>>> import numpy as np
>>> from numpy import linalg as LA
>>> np.set_printoptions(suppress=True, linewidth=100)
>>> data = np.loadtxt("mat.csv", delimiter=",")
>>> data.round(2)
array([[ 0.35, -0.41,  0.24,  0.06],
       [-0.41,  0.48, -0.27, -0.07],
       [ 0.24, -0.27,  0.16,  0.04],
       [ 0.06, -0.07,  0.04,  0.01]])
>>> # rows and columns are dependent
>>> ev, V = LA.eigh(data)
>>> x0 = np.array([-1, 0, -1, -3])
>>> np.round(LA.eigvalsh(data[1:, 1:]), 2) + 0
array([0.  , 0.  , 0.65])
>>> round(x0 @ data @ x0 / (x0 @ x0), 2), np.round(ev[0], 2), round(ev[-1], 2)
(np.float64(0.15), np.float64(-0.0), np.float64(1.0))
>>> LA.matrix_rank(data, rtol=0.1)
np.int64(1)
>>> [round(float(x), 2) for x in LA.svd(data, compute_uv=False)[:3]]
[1.0, 0.0, 0.0]
>>> r = LA.matrix_rank(data)
>>> r
np.int64(1)
>>> N = LA.svd(data)[2][r:].T
>>> np.allclose(data @ N, 0)
True
>>> N.shape
(4, 3)
>>> proj = np.triu(np.array([[2, 3, 3, -2], [-1, 2, 3, -1], [1, 0, -2, -1], [0, 1, 3, 1]]), 1) + np.eye(4)
>>> out = proj @ data @ LA.inv(proj)
>>> np.round(np.poly(out), 2) + 0
array([ 1., -1.,  0.,  0.,  0.])
>>> M = np.array([[0.5, 0.0, 0.0, 0.5, 0.0],
...     [0.0, 0.5, 0.0, 0.0, 0.5],
...     [0.0, 0.0, 1.0, 0.0, 0.0],
...     [0.0, 0.0, 0.33, 0.67, 0.0],
...     [0.0, 0.25, 0.25, 0.25, 0.25]])
>>> M
array([[0.5 , 0.  , 0.  , 0.5 , 0.  ],
       [0.  , 0.5 , 0.  , 0.  , 0.5 ],
       [0.  , 0.  , 1.  , 0.  , 0.  ],
       [0.  , 0.  , 0.33, 0.67, 0.  ],
       [0.  , 0.25, 0.25, 0.25, 0.25]])
>>> # column 4 repeats column 1
>>> M.sum(axis=1)
array([1., 1., 1., 1., 1.])
>>> np.round(LA.matrix_power(M, 2), 2)
array([[0.25, 0.  , 0.16, 0.58, 0.  ],
       [0.  , 0.38, 0.12, 0.12, 0.38],
       [0.  , 0.  , 1.  , 0.  , 0.  ],
       [0.  , 0.  , 0.55, 0.45, 0.  ],
       [0.  , 0.19, 0.4 , 0.23, 0.19]])
>>> pr = np.eye(5)[3]
>>> for _ in range(5):
...     pr = pr @ M
...     print(pr.round(2))
... 
[0.   0.   0.33 0.67 0.  ]
[0.   0.   0.55 0.45 0.  ]
[0.  0.  0.7 0.3 0. ]
[0.  0.  0.8 0.2 0. ]
[0.   0.   0.86 0.14 0.  ]
>>> left, sigma, VT = LA.svd(M)
>>> np.argmax(sigma[:-1] / (sigma[1:] + 1e-6)) + 1
np.int64(4)
>>> sigma.round(2) + 0
array([1.16, 0.85, 0.78, 0.37, 0.  ])
>>> out = left[:, :4] @ np.diag(sigma[:4]) @ VT[:4]
>>> np.round(LA.norm(M - out, 2), 2), round(sigma[4], 2)
(np.float64(0.0), np.float64(0.0))
>>> out.round(2) + 0
array([[0.5 , 0.  , 0.  , 0.5 , 0.  ],
       [0.  , 0.5 , 0.  , 0.  , 0.5 ],
       [0.  , 0.  , 1.  , 0.  , 0.  ],
       [0.  , 0.  , 0.33, 0.67, 0.  ],
       [0.  , 0.25, 0.25, 0.25, 0.25]])
>>> round(np.abs(M - out).max(), 2)
np.float64(0.0)
>>> LA.matrix_rank(out)
np.int64(4)
>>> np.abs(np.diag(LA.qr(M)[1])) > 1e-9
array([ True,  True,  True,  True, False])
>>> np.allclose(M[:-1].T @ LA.lstsq(M[:-1].T, M[-1])[0], M[-1])
True
>>> np.round(M @ LA.pinv(M) @ M, 2) + 0
array([[0.5 , 0.  , 0.  , 0.5 , 0.  ],
       [0.  , 0.5 , 0.  , 0.  , 0.5 ],
       [0.  , 0.  , 1.  , 0.  , 0.  ],
       [0.  , 0.  , 0.33, 0.67, 0.  ],
       [0.  , 0.25, 0.25, 0.25, 0.25]])
>>> LA.lstsq(M[:-1].T, M[-1])[2]
np.int32(4)
>>> out = np.array([[1, 1], [1, -1]])
>>> rng = np.random.default_rng(18)
>>> mat = np.kron(out, np.kron(out, out))[rng.permutation(8)][:7]
>>> mat
array([[ 1,  1, -1, -1,  1,  1, -1, -1],
       [ 1,  1, -1, -1, -1, -1,  1,  1],
       [ 1,  1,  1,  1,  1,  1,  1,  1],
       [ 1,  1,  1,  1, -1, -1, -1, -1],
       [ 1, -1,  1, -1, -1,  1, -1,  1],
       [ 1, -1,  1, -1,  1, -1,  1, -1],
       [ 1, -1, -1,  1, -1,  1,  1, -1]])
>>> out = mat / np.sqrt((mat ** 2).mean(axis=1, keepdims=True))
>>> LA.matrix_rank(out) == LA.matrix_rank(mat)
np.True_
>>> def softmax(z):
...     e = np.exp(z - z.max(axis=-1, keepdims=True))
...     return e / e.sum(axis=-1, keepdims=True)
... 
>>> np.round(softmax(mat).sum(axis=1), 2)
array([1., 1., 1., 1., 1., 1., 1.])
>>> np.round(softmax(mat[6] + -2), 2)
array([0.22, 0.03, 0.03, 0.22, 0.03, 0.22, 0.22, 0.03])
>>> S = mat @ mat.T / np.sqrt(8)
>>> softmax(S).round(6).argmax(axis=1)
array([0, 1, 2, 3, 4, 5, 6])
